$ python -q
>>> import numpy as np
>>> import numpy.linalg as la
>>> np.set_printoptions(precision=1, suppress=True, linewidth=160, sign=" ")
>>> E = np.load("out15.npy")
>>> E
array([[ 2.,  2.,  0.],
       [ 3.,  3.,  0.],
       [ 0.,  0., -2.]])
>>> E - E[0]
array([[ 0.,  0.,  0.],
       [ 1.,  1.,  0.],
       [-2., -2., -2.]])
>>> np.abs(E).max()
np.float64(3.0)
>>> E.shape
(3, 3)
>>> left, sig, VT = la.svd(E)
>>> np.argmax(sig[:-1] / (sig[1:] + 1e-6)) + 1
np.int64(2)
>>> A2 = left[:, :2] @ np.diag(sig[:2]) @ VT[:2]
>>> round(la.norm(E - A2) / la.norm(E), 1)
np.float64(0.0)
>>> round(float(np.abs(E - A2).max()), 1)
0.0
>>> A2
array([[ 2.,  2.,  0.],
       [ 3.,  3.,  0.],
       [ 0.,  0., -2.]])
>>> la.matrix_rank(A2)
np.int64(2)
>>> round(la.norm(E - A2, 2), 1), np.round(sig[2], 1)
(np.float64(0.0), np.float64(0.0))
>>> left, sig, VT = la.svd(E)
>>> V = VT[:(sig > 1e-8).sum()]
>>> rng = np.random.default_rng(96685)
>>> x = E[0] + -1 * E[2] + rng.integers(2) * np.eye(3)[2]
>>> x
array([ 2.,  2.,  3.])
>>> np.round(la.norm(x - V.T @ V @ x), 1)
np.float64(0.0)
>>> V.T @ V
array([[ 0.5,  0.5,  0. ],
       [ 0.5,  0.5,  0. ],
       [ 0. ,  0. ,  1. ]])
>>> np.allclose(V.T @ V @ x, x)
True
>>> J = np.load("data.npy")
>>> J
array([[ 6. ,  0.3,  5.3,  1.5, -4.1, -1.8,  1.1],
       [ 2.7,  0.4,  0.1, -0.5, -0.9, -0.4,  3.4],
       [-2.7, -1.3,  1.2,  3.9, -0.3,  0.2, -3.8],
       [-4. , -1.1,  0. ,  4.6,  0.2,  2.6, -2.7],
       [-4.8, -2.3, -0.5,  3.7, -1.9, -2.5, -4.6],
       [-4.2, -2.2, -1.2,  0.7,  0.8, -1.6, -4.6],
       [-9.2, -2.9, -3.3,  2.8,  1. , -0.6, -7.9],
       [-1.3, -1.1,  2.4,  2.9, -2.6, -0.4, -3.5]])
>>> x = np.array([-1, 1, 2, -3, -1, -3, 3])
>>> J @ x
array([ 13.2,  11.7, -19.6, -27. , -14. , -12.3, -31.6, -10.4])
>>> np.einsum("ij,j->i", J, x)
array([ 13.2,  11.7, -19.6, -27. , -14. , -12.3, -31.6, -10.4])
>>> la.norm(J @ x) <= la.norm(J, 2) * la.norm(x) + 1e-9
np.True_
>>> (J @ x).argmax()
np.int64(0)
>>> J @ np.eye(7)[6]
array([ 1.1,  3.4, -3.8, -2.7, -4.6, -4.6, -7.9, -3.5])
>>> x = np.array([2, 3, 2, -2, 2, -1, 2])
>>> y = J @ x
>>> coef, lr = np.zeros(7), 1 / la.norm(J, 2) ** 2
>>> for i in range(10):
...     coef -= lr * J.T @ (J @ coef - y)
...     if i % 2 == 0: print(i, round(la.norm(J @ coef - y), 1))
... 
0 8.3
2 6.1
4 5.2
6 4.7
8 4.5
>>> round(la.cond(J), 1)
np.float64(61.8)
>>> coef
array([ 2.6,  1. ,  0.3, -1.8,  0.3,  0.1,  2.4])
>>> A = np.loadtxt("test19.csv", delimiter=",")
>>> A
array([[ 0.,  3., -2.,  0., -3., -2.,  3.,  1.,  0.,  3.,  2.],
       [ 0.,  2.,  1.,  3.,  0.,  2.,  2.,  0.,  1.,  1.,  2.],
       [ 0.,  0., -1.,  1., -2.,  0.,  3., -1., -2., -1.,  0.],
       [ 0.,  0.,  0., -3.,  2.,  3., -2., -1.,  2.,  3.,  1.],
       [ 0.,  0.,  0.,  0.,  1.,  1., -1.,  0., -3., -3., -1.],
       [ 0.,  0.,  0.,  0.,  0.,  0., -1.,  2.,  1.,  1., -2.],
       [ 0.,  0.,  0.,  0.,  0.,  0., -1., -2.,  0., -3., -1.],
       [ 0.,  0.,  0.,  0.,  0.,  0.,  0., -1.,  3.,  1., -1.],
       [ 0.,  0.,  0.,  0.,  0.,  0.,  0.,  0.,  3., -1.,  1.],
       [ 0.,  0.,  0.,  0.,  0.,  0.,  0.,  0.,  0.,  0.,  2.],
       [ 0.,  0.,  0.,  0.,  0.,  0.,  0.,  0.,  0.,  0., -2.]])
>>> left, sig = la.svd(A)
Traceback (most recent call last):
  File "<python-input-40>", line 1, in <module>
    left, sig = la.svd(A)
    ^^^^^^^^^
ValueError: too many values to unpack (expected 2)
>>> left, sig, VT = la.svd(A, full_matrices=False)
>>> np.round(left.T @ A @ VT.T, 1) + 0
array([[ 8.7,  0. ,  0. ,  0. ,  0. ,  0. ,  0. ,  0. ,  0. ,  0. ,  0. ],
       [ 0. ,  8. ,  0. ,  0. ,  0. ,  0. ,  0. ,  0. ,  0. ,  0. ,  0. ],
       [ 0. ,  0. ,  5.1,  0. ,  0. ,  0. ,  0. ,  0. ,  0. ,  0. ,  0. ],
       [ 0. ,  0. ,  0. ,  4.6,  0. ,  0. ,  0. ,  0. ,  0. ,  0. ,  0. ],
       [ 0. ,  0. ,  0. ,  0. ,  3.8,  0. ,  0. ,  0. ,  0. ,  0. ,  0. ],
       [ 0. ,  0. ,  0. ,  0. ,  0. ,  3.1,  0. ,  0. ,  0. ,  0. ,  0. ],
       [ 0. ,  0. ,  0. ,  0. ,  0. ,  0. ,  2.1,  0. ,  0. ,  0. ,  0. ],
       [ 0. ,  0. ,  0. ,  0. ,  0. ,  0. ,  0. ,  1.5,  0. ,  0. ,  0. ],
       [ 0. ,  0. ,  0. ,  0. ,  0. ,  0. ,  0. ,  0. ,  0.6,  0. ,  0. ],
       [ 0. ,  0. ,  0. ,  0. ,  0. ,  0. ,  0. ,  0. ,  0. ,  0.2,  0. ],
       [ 0. ,  0. ,  0. ,  0. ,  0. ,  0. ,  0. ,  0. ,  0. ,  0. ,  0. ]])
>>> left.shape, sig.shape, VT.shape
((11, 11), (11,), (11, 11))
>>> sig
array([ 8.7,  8. ,  5.1,  4.6,  3.8,  3.1,  2.1,  1.5,  0.6,  0.2,  0. ])
>>> la.matrix_rank(A - A[0, 0] * np.eye(11))
np.int64(10)
>>> try:
...     la.inv(A)
... except la.LinAlgError as e:
...     print(e)
... 
Singular matrix
>>> np.prod(np.diag(A)), np.round(la.det(A), 1)
(np.float64(-0.0), np.float64(0.0))
>>> r0 = np.array([2, 2, 2])
>>> np.convolve(A[4], r0)
array([  0.,   0.,   0.,   0.,   2.,   4.,   2.,   0.,  -8., -12., -14.,  -8.,  -2.])
>>> np.array([np.convolve(row, r0, "same") for row in A])
array([[  6.,   2.,   2., -10., -10.,  -4.,   4.,   8.,   8.,  10.,  10.],
       [  4.,   6.,  12.,   8.,  10.,   8.,   8.,   6.,   4.,   8.,   6.],
       [  0.,  -2.,   0.,  -4.,  -2.,   2.,   4.,   0.,  -8.,  -6.,  -2.],
       [  0.,   0.,  -6.,  -2.,   4.,   6.,   0.,  -2.,   8.,  12.,   8.],
       [  0.,   0.,   0.,   2.,   4.,   2.,   0.,  -8., -12., -14.,  -8.],
       [  0.,   0.,   0.,   0.,   0.,  -2.,   2.,   4.,   8.,   0.,  -2.],
       [  0.,   0.,   0.,   0.,   0.,  -2.,  -6.,  -6., -10.,  -8.,  -8.],
       [  0.,   0.,   0.,   0.,   0.,   0.,  -2.,   4.,   6.,   6.,   0.],
       [  0.,   0.,   0.,   0.,   0.,   0.,   0.,   6.,   4.,   6.,   0.],
       [  0.,   0.,   0.,   0.,   0.,   0.,   0.,   0.,   0.,   4.,   4.],
       [  0.,   0.,   0.,   0.,   0.,   0.,   0.,   0.,   0.,  -4.,  -4.]])
>>> blk = np.stack([A, -2 * A, A[::-1]])
>>> blk.shape
(3, 11, 11)
>>> blk.sum(axis=0)
array([[ 0., -3.,  2.,  0.,  3.,  2., -3., -1.,  0., -3., -4.],
       [ 0., -2., -1., -3.,  0., -2., -2.,  0., -1., -1.,  0.],
       [ 0.,  0.,  1., -1.,  2.,  0., -3.,  1.,  5.,  0.,  1.],
       [ 0.,  0.,  0.,  3., -2., -3.,  2.,  0.,  1., -2., -2.],
       [ 0.,  0.,  0.,  0., -1., -1.,  0., -2.,  3.,  0.,  0.],
       [ 0.,  0.,  0.,  0.,  0.,  0.,  0.,  0.,  0.,  0.,  0.],
       [ 0.,  0.,  0.,  0.,  1.,  1.,  0.,  2., -3.,  0.,  0.],
       [ 0.,  0.,  0., -3.,  2.,  3., -2.,  0., -1.,  2.,  2.],
       [ 0.,  0., -1.,  1., -2.,  0.,  3., -1., -5.,  0., -1.],
       [ 0.,  2.,  1.,  3.,  0.,  2.,  2.,  0.,  1.,  1.,  0.],
       [ 0.,  3., -2.,  0., -3., -2.,  3.,  1.,  0.,  3.,  4.]])
>>> la.det(blk)
array([ 0.,  0.,  0.])
>>> la.matrix_rank(blk.reshape(3, -1))
np.int64(2)
>>> m1 = np.loadtxt("sample11.csv", delimiter=",")
>>> m1
array([[  0.2,  -0.6,   1.2,  -0.3,  -1.7,   0.3,  -1.3,   1.8,  -0.2,   1.4],
       [ -0.2,   0.5,   1.4,  -1.3,   0.3,  -1. ,   0. ,   1. ,   0.4,   1.1],
       [  0. ,   0. ,   0.2,  -0.5,  -0.1,  -0.3,   0.7,  -0.3,   0.1,   2.2],
       [  0.7,   1.2,   0.3,   0.3,   0.8,  -1. ,  -0.8,   0.6,   0. ,  -1. ],
       [ -1.1,  -0.3,   0.7,   1.1,   2.1,  -0.4,   1.1,   0.6,   0.1,   2. ],
       [  1.5,  -0.4,  -0.4,   1.7,  -0.3,   0.1,   0.5,   0.6,  -1.8,   0.2],
       [  0.2,   0.3,   2.3,   2.3,   0.6,   1.3,   0. ,  -1.1,   0.4,   2.1],
       [ -0.7,  -1.8,   1.2,  -0.1,   0.3,   1. ,   0.4,  -2.3,  -1.5,   1.1],
       [ -1.9,   0.8,   0.6,  -1.2,  -0.7,   0.1,  -0.4,   0.6,  -1. ,  -1.3],
       [ -1.5,  -0.6,  -0.3,   1. ,   0.4,   0.3,  -0.1,  -1.2,  -0.3,  -0.4],
       [  0. ,   1. ,   0.8,  -1.1,   1.5,  -0.1,  -0.5,   0.5,   0.1,   0.1],
       [  0. ,   0.1,  -1.3,   1.1,   0. ,  -0.4,  -0.4,   0.2,  -0.7,  -0.7],
       [ -1. ,  -0.6,  -0.3,  -0.5,   0.4,  -1. ,   1.1,   0. ,   0.9,  -0.3],
       [  0.2,  -0.2,  -0.9,  -1.5,   0.4,   0.5,   0.1,   0.6,   1.1,   0.6],
       [  0.7,   1.7,   0.6,   0.1,   1.7,  -0.6,  -1.8,   0.7,   0.7,   1.2],
       [ -0.6,  -0.1,   1.2,  -0.6,  -0.2,  -0.1,  -0.1,  -0.2,   0.5,   1.7],
       [ -0.6,   0.8,   1.1,  -0.5,  -0.5,  -1.6,  -0.1,  -0.3,   0.9,   0.4],
       [ -0.9,  -0.2,   1.3,   1.5,  -0.4,   0.1,   0.7,   0. ,  -1.2,  -0.2],
       [  0.8,   0.1,   0. ,   0.8,  -0.8,   0. ,  -0.9,  -0.2,  -0.1,  -0.4],
       [ -0.6,  -0.8,   0.1,   0.3,   0.4,   0.4,  -1.9,  -0.4,  -0.9,  -0.8],
       [  0.9,  -0.1,  -0.1,  -0.8,   0.5,   0.7,  -0.7,  -1.1,   2.4,  -0.4],
       [ -0.9,  -0.1,  -0.3,  -0.8,   0.1,  -0.1,  -0.4,   0. ,  -0.6,  -0.4],
       [ -0.4,  -0.8,   0.4,  -0.5,  -0.2,   0.3,  -2. ,  -0.1,  -1.4,   0.5],
       [  0.5,  -1.1,   0.2,   2.1,   1.5,  -1.4,   0.1,  -0.4,   0.2,   0.3],
       [ -0.6,   1.3,   1.3,   2.5,   1.3,  -0.4,  -0.4,  -1. ,   0.4,   1.1],
       [  0.7,  -0.5,   0. ,  -0.8,   1.2,   0.5,  -0.2,  -1.1,   0.4,  -1.9],
       [  0.3,   1.3,  -0.2,   1.1,  -1.1,  -0.6,   1. ,  -0.5,   0.7,   0.2],
       [  0.9,  -0.4,  -0.4,  -1.5,  -0.9,   0. ,  -1.1,   1.9,  -0.8,  -2.3],
       [ -0.3,   0.5,   0. ,  -0.3,  -1.6,  -1.4,   1.1,   0.9,  -0.2,   1.1],
       [  0.5,   0.5,  -0.5,  -0.9,  -0.4,  -0.1,  -0.4,  -0.5,  -1.2,   0. ],
       [  0.5,   0.6,   1.8,   0.7,   1.3,   2.3,  -0.4,   1.7,  -0.2,  -0.4],
       [ -0.6,   0.8,   0.7,   0.2,   1.6,   1.9,   0.5,  -0.3,   0.5,  -0.2],
       [  1.1,   1.3,  -1.7,   0.2,   2.6,   2.2,   1.6,  -0.3,   1.6,  -0.9],
       [ -0.4,  -1. ,  -1.9,  -0.1,   1.1,  -0.5,   1. ,   2.6,  -0.5,   0. ],
       [  0.1,   0.6,  -0.6,  -0.6,   0.4,  -1.3,   0.9,  -0.3,  -0.8,  -0.3],
       [  2. ,  -0.9,   1.6,   1.6,   1.8,  -1.8,   2.2,   0. ,   0.5,  -0.9],
       [ -0.2,  -0.8,   0.1,  -0.2,  -0.5,  -1.2,   1.1,   1.7,  -1.2,  -1. ],
       [-21. ,   9. ,  -6. , -14. ,  11. , -10. ,   7. ,   3. ,   0. ,   2. ]])
>>> hat = J @ la.solve(J.T @ J, J.T)
>>> hat @ J[:, 6]
array([ 1.1,  3.4, -3.8, -2.7, -4.6, -4.6, -7.9, -3.5])
>>> np.round(la.eigvalsh(hat), 1) + 0
array([ 0.,  1.,  1.,  1.,  1.,  1.,  1.,  1.])
>>> x = np.array([0, 0, 2, 1, 2, 1, 2, 1, 2, 0])
>>> y = m1 @ x
>>> np.round(la.lstsq(m1, y)[0], 1) + 0
array([ 0.,  0.,  2.,  1.,  2.,  1.,  2.,  1.,  2.,  0.])
>>> np.round(la.pinv(m1) @ m1, 1) + 0
array([[ 1.,  0.,  0.,  0.,  0.,  0.,  0.,  0.,  0.,  0.],
       [ 0.,  1.,  0.,  0.,  0.,  0.,  0.,  0.,  0.,  0.],
       [ 0.,  0.,  1.,  0.,  0.,  0.,  0.,  0.,  0.,  0.],
       [ 0.,  0.,  0.,  1.,  0.,  0.,  0.,  0.,  0.,  0.],
       [ 0.,  0.,  0.,  0.,  1.,  0.,  0.,  0.,  0.,  0.],
       [ 0.,  0.,  0.,  0.,  0.,  1.,  0.,  0.,  0.,  0.],
       [ 0.,  0.,  0.,  0.,  0.,  0.,  1.,  0.,  0.,  0.],
       [ 0.,  0.,  0.,  0.,  0.,  0.,  0.,  1.,  0.,  0.],
       [ 0.,  0.,  0.,  0.,  0.,  0.,  0.,  0.,  1.,  0.],
       [ 0.,  0.,  0.,  0.,  0.,  0.,  0.,  0.,  0.,  1.]])
>>> np.round(la.solve(m1.T @ m1, m1.T @ y), 1) + 0
array([ 0.,  0.,  2.,  1.,  2.,  1.,  2.,  1.,  2.,  0.])
>>> y = y + 0.1 * rng.normal(size=38)
>>> y
array([-2.1,  2.8,  0.6,  0.5,  9.2, -1.6,  8.9, -0.5, -3.5, -0.5,  3. , -4. ,  2.9,  1. ,  2.6,  2. ,  0.3,  2.4, -3. , -4.2,  2.9, -3.4, -6.7,  4.2,  6.5,
        1.6,  1. , -6.1, -2.2, -6.4,  9.6,  8.3, 10.3,  1.4, -2.3, 11.9, -0.8,  3. ])
>>> coef, *_ = la.lstsq(m1, y)
>>> coef.round()
array([-0.,  0.,  2.,  1.,  2.,  1.,  2.,  1.,  2., -0.])
>>> np.round(la.norm(y - m1 @ coef), 1)
np.float64(0.5)
>>> coef.round(1) + 0
array([ 0.,  0.,  2.,  1.,  2.,  1.,  2.,  1.,  2.,  0.])
>>> F = np.loadtxt("dump.csv", delimiter=",")
>>> F
array([[ 0.5,  0. ,  0. ,  0. ,  0. ,  0. ,  0.2,  0.2,  0. ],
       [ 0. ,  0.5,  0. ,  0. ,  0. ,  0. ,  0. ,  0.5,  0. ],
       [ 0.2,  0. ,  0.2,  0. ,  0.2,  0.2,  0. ,  0.2,  0. ],
       [ 0.3,  0. ,  0. ,  0.7,  0. ,  0. ,  0. ,  0. ,  0. ],
       [ 0.2,  0. ,  0. ,  0. ,  0.2,  0.2,  0. ,  0. ,  0.2],
       [ 0.2,  0. ,  0.2,  0. ,  0. ,  0.5,  0. ,  0. ,  0. ],
       [ 0.2,  0. ,  0. ,  0. ,  0. ,  0. ,  0.5,  0.2,  0. ],
       [ 0. ,  0.2,  0.2,  0. ,  0. ,  0. ,  0.2,  0.2,  0. ],
       [ 0. ,  0. ,  0.3,  0. ,  0. ,  0.3,  0. ,  0. ,  0.3]])
>>> A2 = np.c_[m1[:, :3] @ np.array([[0, -3, 0], [0, -3, 3], [0, 1, -3]]), np.array([-2, 0, 3, -1, 0, -2, 2, -3, -3, 0, -1, -1, 1, -2, 1, -1, 2, 0, -3, 2, 2, -3, 0, -1, 2, -3, 3, -1, -1, 2, -3, -1, 0, 3, -1, 1, -3, 2])]
>>> A2.round(1) + 0
array([[ 0. ,  2.4, -5.4, -2. ],
       [ 0. ,  0.5, -2.7,  0. ],
       [ 0. ,  0.2, -0.6,  3. ],
       [ 0. , -5.4,  2.7, -1. ],
       [ 0. ,  4.9, -3. ,  0. ],
       [ 0. , -3.7,  0. , -2. ],
       [ 0. ,  0.8, -6. ,  2. ],
       [ 0. ,  8.7, -9. , -3. ],
       [ 0. ,  3.9,  0.6, -3. ],
       [ 0. ,  6. , -0.9,  0. ],
       [ 0. , -2.2,  0.6, -1. ],
       [ 0. , -1.6,  4.2, -1. ],
       [ 0. ,  4.5, -0.9,  1. ],
       [ 0. , -0.9,  2.1, -2. ],
       [ 0. , -6.6,  3.3,  1. ],
       [ 0. ,  3.3, -3.9, -1. ],
       [ 0. ,  0.5, -0.9,  2. ],
       [ 0. ,  4.6, -4.5,  0. ],
       [ 0. , -2.7,  0.3, -3. ],
       [ 0. ,  4.3, -2.7,  2. ],
       [ 0. , -2.5,  0. ,  2. ],
       [ 0. ,  2.7,  0.6, -3. ],
       [ 0. ,  4. , -3.6,  0. ],
       [ 0. ,  2. , -3.9, -1. ],
       [ 0. , -0.8,  0. ,  2. ],
       [ 0. , -0.6, -1.5, -3. ],
       [ 0. , -5. ,  4.5,  3. ],
       [ 0. , -1.9,  0. , -1. ],
       [ 0. , -0.6,  1.5, -1. ],
       [ 0. , -3.5,  3. ,  2. ],
       [ 0. , -1.5, -3.6, -3. ],
       [ 0. ,  0.1,  0.3, -1. ],
       [ 0. , -8.9,  9. ,  0. ],
       [ 0. ,  2.3,  2.7,  3. ],
       [ 0. , -2.7,  3.6, -1. ],
       [ 0. , -1.7, -7.5,  1. ],
       [ 0. ,  3.1, -2.7, -3. ],
       [ 0. , 30. , 45. ,  2. ]])
>>> la.lstsq(m1, A2[:, 0])[0]
array([ 0.,  0.,  0.,  0.,  0.,  0.,  0.,  0.,  0.,  0.])
>>> la.matrix_rank(np.c_[m1, A2])
np.int64(11)
>>> la.matrix_rank(A2)
np.int64(3)
>>> F.sum(axis=1)
array([ 1.,  1.,  1.,  1.,  1.,  1.,  1.,  1.,  1.])
>>> p = np.eye(9)[1]
>>> for _ in range(4):
...     p = p @ F
...     print(p.round(1))
... 
[ 0.   0.5  0.   0.   0.   0.   0.   0.5  0. ]
[ 0.   0.4  0.1  0.   0.   0.   0.1  0.4  0. ]
[ 0.1  0.3  0.1  0.   0.   0.   0.2  0.3  0. ]
[ 0.1  0.2  0.1  0.   0.   0.   0.2  0.3  0. ]
>>> r0 = np.array([8, 9])
>>> np.correlate(F[7], F[4], "full")
array([ 0. ,  0.1,  0.1,  0. ,  0.1,  0.1,  0.1,  0.1,  0. ,  0.1,  0.2,  0.1,  0. ,  0. ,  0.1,  0.1,  0. ])
>>> np.array([np.convolve(row, r0, "same") for row in F])
array([[ 4. ,  4.5,  0. ,  0. ,  0. ,  0. ,  2. ,  4.2,  2.2],
       [ 0. ,  4. ,  4.5,  0. ,  0. ,  0. ,  0. ,  4. ,  4.5],
       [ 1.6,  1.8,  1.6,  1.8,  1.6,  3.4,  1.8,  1.6,  1.8],
       [ 2.7,  3. ,  0. ,  5.3,  6. ,  0. ,  0. ,  0. ,  0. ],
       [ 2. ,  2.2,  0. ,  0. ,  2. ,  4.2,  2.2,  0. ,  2. ],
       [ 2. ,  2.2,  2. ,  2.2,  0. ,  4. ,  4.5,  0. ,  0. ],
       [ 2. ,  2.2,  0. ,  0. ,  0. ,  0. ,  4. ,  6.5,  2.2],
       [ 0. ,  2. ,  4.2,  2.2,  0. ,  0. ,  2. ,  4.2,  2.2],
       [ 0. ,  0. ,  2.7,  3. ,  0. ,  2.7,  3. ,  0. ,  2.7]])
>>> np.convolve(F[7], r0)
array([ 0. ,  2. ,  4.2,  2.2,  0. ,  0. ,  2. ,  4.2,  2.2,  0. ])
>>> np.polyval(r0, F[7])
array([  9.,  11.,  11.,   9.,   9.,   9.,  11.,  11.,   9.])
